In [1]: import numpy as np

In [2]: from numpy import linalg as LA

In [3]: np.set_printoptions(precision=3, suppress=True, linewidth=140, legacy="1.25")

In [4]: M = np.loadtxt("a.csv", delimiter=",")

In [5]: print(M)
[[ 0.  0.  0.  1.  0.  0.  0.]
 [ 2.  0.  0.  0.  0.  0.  0.]
 [ 1.  0.  0.  0.  0.  0.  0.]
 [ 2. -2.  0.  0.  0.  0.  0.]
 [ 0.  0.  2.  0. -2.  0.  2.]
 [-3.  0.  2.  0.  0.  0.  0.]
 [ 0.  0. -1.  0.  0.  0.  0.]
 [ 0.  0. -1.  0.  3.  0.  0.]
 [ 0.  0.  0.  3. -1. -3. -1.]
 [ 3.  0.  0.  0.  0. -1. -3.]
 [ 0.  2.  0.  0.  0.  0.  0.]
 [ 0.  0.  0. -3.  0.  0.  0.]
 [ 0.  3.  0.  3. -1.  1.  0.]
 [ 0. -2.  0.  0.  0.  0.  0.]]

In [6]: lab = M[:, 1] > np.median(M[:, 1])

In [7]: r0 = M[lab].mean(axis=0) - M[~lab].mean(axis=0)

In [8]: print(r0)
[-0.417  2.833 -0.167  1.417 -0.5    0.833  0.167]

In [9]: cov = np.cov(M, rowvar=False)

In [10]: print(cov.shape)
(7, 7)

In [11]: print(LA.eigvalsh(cov)[::-1])
[2.885 2.531 1.47  1.219 0.756 0.312 0.189]

In [12]: print(np.argsort(-M.std(axis=0).round(6), kind="stable"))
[3 0 1 4 6 5 2]

In [13]: K = np.array([[1, -1, 1, -1],
    ...:     [1, 0, 0, 0],
    ...:     [1, 1, 1, 1],
    ...:     [1, 2, 4, 8],
    ...:     [1, 3, 9, 27],
    ...:     [1, 4, 16, 64],
    ...:     [1, 5, 25, 125],
    ...:     [1, 6, 36, 216]])

In [14]: hat = K @ LA.solve(K.T @ K, K.T)

In [15]: print(np.round(hat @ K[:, 3], 3) + 0)
[ -1.   0.   1.   8.  27.  64. 125. 216.]

In [16]: print(round(float(np.trace(hat)), 3))
4.0

In [17]: print(np.diag(hat))
[0.894 0.374 0.418 0.314 0.314 0.418 0.374 0.894]

In [18]: Q, evecs = LA.qr(K[:, :1])[0], LA.qr(K[:, 1:])[0]

In [19]: sv = LA.svd(Q.T @ evecs, compute_uv=False)

In [20]: print(sv)
[0.816]

In [21]: x0 = np.array([0, 2, 0, 2])

In [22]: h1 = np.maximum(K @ x0, 0)

In [23]: print(h1)
[  0   0   4  20  60 136 260 444]

In [24]: print(K.T @ h1)
[   924   4732  25284 138892]

In [25]: print(np.tanh(K @ x0))
[-0.999  0.     0.999  1.     1.     1.     1.     1.   ]

In [26]: print(np.maximum(K @ (3 * x0), 0))
[   0    0   12   60  180  408  780 1332]

In [27]: print(np.maximum(K @ x0, 0) - np.maximum(-K @ x0, 0))
[ -4   0   4  20  60 136 260 444]

In [28]: F = np.loadtxt("sample2.csv", delimiter=",")

In [29]: print(F)
[[-1. -1. -1. -1. -1. -1.]
 [-1. -2. -2. -2. -2. -2.]
 [-1. -2. -3. -3. -3. -3.]
 [-1. -2. -3. -4. -4. -4.]
 [-1. -2. -3. -4. -5. -5.]
 [-1. -2. -3. -4. -5. -6.]]

In [30]: w, evecs = LA.eigh(F)

In [31]: x0 = np.array([-3, 0, 3, 1, 2, -1])

In [32]: print(x0 @ F @ x0 / (x0 @ x0), np.round(w[0], 3), round(w[-1], 3))
-2.5 -17.207 -0.265

In [33]: print(LA.eigvalsh(F[1:, 1:]))
[-16.916  -1.788  -0.651  -0.37   -0.275]

In [34]: x0 = np.array([0, 1, 3, 2, 3, 1, 1])

In [35]: y = M @ x0

In [36]: print(np.round(LA.lstsq(M, y)[0], 3) + 0)
[0. 1. 3. 2. 3. 1. 1.]

In [37]: print(np.round(LA.pinv(M) @ M, 3) + 0)
[[1. 0. 0. 0. 0. 0. 0.]
 [0. 1. 0. 0. 0. 0. 0.]
 [0. 0. 1. 0. 0. 0. 0.]
 [0. 0. 0. 1. 0. 0. 0.]
 [0. 0. 0. 0. 1. 0. 0.]
 [0. 0. 0. 0. 0. 1. 0.]
 [0. 0. 0. 0. 0. 0. 1.]]

In [38]: print(np.round(LA.solve(M.T @ M, M.T @ y), 3) + 0)
[0. 1. 3. 2. 3. 1. 1.]

In [39]: rng = np.random.default_rng(513)

In [40]: y = y + 0.02 * rng.normal(size=14)

In [41]: print(y)
[ 2.002  0.005  0.005 -2.007  1.995  6.03  -3.014  5.998 -0.981 -3.989  1.971 -6.014  6.994 -1.979]

In [42]: b, *_ = LA.lstsq(M, y)

In [43]: print(b.round())
[-0.  1.  3.  2.  3.  1.  1.]

In [44]: print(np.round(M.T @ (y - M @ b), 3) + 0)
[0. 0. 0. 0. 0. 0. 0.]

In [45]: Y = F / np.sqrt((F ** 2).mean(axis=1, keepdims=True))

In [46]: print(Y[3])
[-0.311 -0.622 -0.933 -1.244 -1.244 -1.244]

In [47]: print(LA.matrix_rank(Y) == LA.matrix_rank(F))
True

In [48]: print(F - F.mean(axis=1, keepdims=True))
[[ 0.     0.     0.     0.     0.     0.   ]
 [ 0.833 -0.167 -0.167 -0.167 -0.167 -0.167]
 [ 1.5    0.5   -0.5   -0.5   -0.5   -0.5  ]
 [ 2.     1.     0.    -1.    -1.    -1.   ]
 [ 2.333  1.333  0.333 -0.667 -1.667 -1.667]
 [ 2.5    1.5    0.5   -0.5   -1.5   -2.5  ]]

In [49]: print((F + F.T) / 2)
[[-1. -1. -1. -1. -1. -1.]
 [-1. -2. -2. -2. -2. -2.]
 [-1. -2. -3. -3. -3. -3.]
 [-1. -2. -3. -4. -4. -4.]
 [-1. -2. -3. -4. -5. -5.]
 [-1. -2. -3. -4. -5. -6.]]

In [50]: LA.determinant(F)
---------------------------------------------------------------------------
AttributeError                            Traceback (most recent call last)
Cell In[50], line 1
----> 1 LA.determinant(F)

AttributeError: module 'numpy.linalg' has no attribute 'determinant'

In [51]: print(np.allclose(F @ F.T, F.T @ F))
True

In [52]: print(F @ F)
[[ 6. 11. 15. 18. 20. 21.]
 [11. 21. 29. 35. 39. 41.]
 [15. 29. 41. 50. 56. 59.]
 [18. 35. 50. 62. 70. 74.]
 [20. 39. 56. 70. 80. 85.]
 [21. 41. 59. 74. 85. 91.]]

In [53]: assert F == F.T
---------------------------------------------------------------------------
ValueError                                Traceback (most recent call last)
Cell In[53], line 1
----> 1 assert F == F.T

ValueError: The truth value of an array with more than one element is ambiguous. Use a.any() or a.all()

In [54]: Y = LA.inv(F)

In [55]: print(Y)
[[-2.  1. -0. -0. -0. -0.]
 [ 1. -2.  1. -0. -0. -0.]
 [-0.  1. -2.  1. -0. -0.]
 [-0. -0.  1. -2.  1. -0.]
 [-0. -0. -0.  1. -2.  1.]
 [-0. -0. -0. -0.  1. -1.]]

In [56]: print(LA.det(F) * Y)
[[-2.  1. -0. -0. -0. -0.]
 [ 1. -2.  1. -0. -0. -0.]
 [-0.  1. -2.  1. -0. -0.]
 [-0. -0.  1. -2.  1. -0.]
 [-0. -0. -0.  1. -2.  1.]
 [-0. -0. -0. -0.  1. -1.]]

In [57]: print(LA.inv(Y))
[[-1. -1. -1. -1. -1. -1.]
 [-1. -2. -2. -2. -2. -2.]
 [-1. -2. -3. -3. -3. -3.]
 [-1. -2. -3. -4. -4. -4.]
 [-1. -2. -3. -4. -5. -5.]
 [-1. -2. -3. -4. -5. -6.]]

In [58]: r0 = np.array([3, 0, 1, 1, -1, 1, 0, 1])

In [59]: W0 = np.array([np.roll(r0, i) for i in range(8)])

In [60]: print(W0)
[[ 3  0  1  1 -1  1  0  1]
 [ 1  3  0  1  1 -1  1  0]
 [ 0  1  3  0  1  1 -1  1]
 [ 1  0  1  3  0  1  1 -1]
 [-1  1  0  1  3  0  1  1]
 [ 1 -1  1  0  1  3  0  1]
 [ 1  1 -1  1  0  1  3  0]
 [ 0  1  1 -1  1  0  1  3]]

In [61]: # null space of dimension 1

In [62]: def softmax(z):
    ...:     e = np.exp(z - z.max(axis=-1, keepdims=True))
    ...:     return e / e.sum(axis=-1, keepdims=True)
    ...: 

In [63]: print(softmax(W0[6] + 5))
[0.082 0.082 0.011 0.082 0.03  0.082 0.603 0.03 ]

In [64]: print(softmax(W0).sum(axis=1))
[1. 1. 1. 1. 1. 1. 1. 1.]

In [65]: S = W0 @ W0.T / np.sqrt(8)

In [66]: print(softmax(S))
[[0.795 0.011 0.023 0.067 0.001 0.067 0.023 0.011]
 [0.011 0.795 0.011 0.023 0.067 0.001 0.067 0.023]
 [0.023 0.011 0.795 0.011 0.023 0.067 0.001 0.067]
 [0.067 0.023 0.011 0.795 0.011 0.023 0.067 0.001]
 [0.001 0.067 0.023 0.011 0.795 0.011 0.023 0.067]
 [0.067 0.001 0.067 0.023 0.011 0.795 0.011 0.023]
 [0.023 0.067 0.001 0.067 0.023 0.011 0.795 0.011]
 [0.011 0.023 0.067 0.001 0.067 0.023 0.011 0.795]]

In [67]: print(np.round(np.trace(LA.pinv(W0) @ W0), 3))
7.0

In [68]: print(LA.lstsq(W0[:-1].T, W0[-1])[2])
7

In [69]: print(np.abs(np.diag(LA.qr(W0)[1])) > 1e-9)
[ True  True  True  True  True  True  True False]

In [70]: print(np.round(W0 @ LA.pinv(W0) @ W0, 3) + 0)
[[ 3.  0.  1.  1. -1.  1.  0.  1.]
 [ 1.  3.  0.  1.  1. -1.  1.  0.]
 [ 0.  1.  3.  0.  1.  1. -1.  1.]
 [ 1.  0.  1.  3.  0.  1.  1. -1.]
 [-1.  1.  0.  1.  3.  0.  1.  1.]
 [ 1. -1.  1.  0.  1.  3.  0.  1.]
 [ 1.  1. -1.  1.  0.  1.  3.  0.]
 [ 0.  1.  1. -1.  1.  0.  1.  3.]]

In [71]: print(np.allclose(W0[:-1].T @ LA.lstsq(W0[:-1].T, W0[-1])[0], W0[-1]))
True

In [72]: m1 = np.loadtxt("mat.csv", delimiter=",")

In [73]: print(m1)
[[ 3.  0.  0.  0.]
 [-4.  6.  0.  0.]
 [ 0.  1. -5.  0.]
 [-6. -6.  1. -3.]]

In [74]: # triangular: eigenvalues sit on the diagonal

In [75]: Q, R = LA.qr(m1)

In [76]: print(R)
[[-7.81  -1.536  0.768 -2.305]
 [ 0.    -8.405  1.168 -1.72 ]
 [ 0.     0.     4.904  0.159]
 [ 0.     0.     0.    -0.839]]

In [77]: Y = LA.inv(R)

In [78]: print(round(float(LA.cond(R)), 3))
11.978

In [79]: print(Y)
[[-0.128  0.023  0.014  0.307]
 [-0.    -0.119  0.028  0.249]
 [ 0.     0.     0.204  0.039]
 [-0.    -0.    -0.    -1.192]]

In [80]: print(np.round(LA.det(R) * LA.det(Y), 3))
1.0

In [81]: print(np.allclose(Y, R.T))
False

In [82]: print(np.prod(np.diag(m1)), round(LA.det(m1), 3))
270.0 270.0

In [83]: print(m1 @ m1)
[[  9.   0.   0.   0.]
 [-36.  36.   0.   0.]
 [ -4.   1.  25.   0.]
 [ 24. -17.  -8.   9.]]

In [84]: print(LA.matrix_rank(m1 - m1[0, 0] * np.eye(4)))
3

In [85]: J = np.load("m.npy")

In [86]: print(J)
[[0 1 0 1]
 [0 1 2 2]
 [2 1 0 0]
 [1 0 1 0]]

In [87]: Y = J + rng.integers(-2, 3, (4, 3)) @ rng.integers(-2, 3, (3, 4))

In [88]: print(Y)
[[ 2  5 -4 -5]
 [-6  2  0 -2]
 [ 8  5 -8 -4]
 [-1  4  1 -8]]

In [89]: print(LA.matrix_rank(Y - J, tol=1e-8))
3
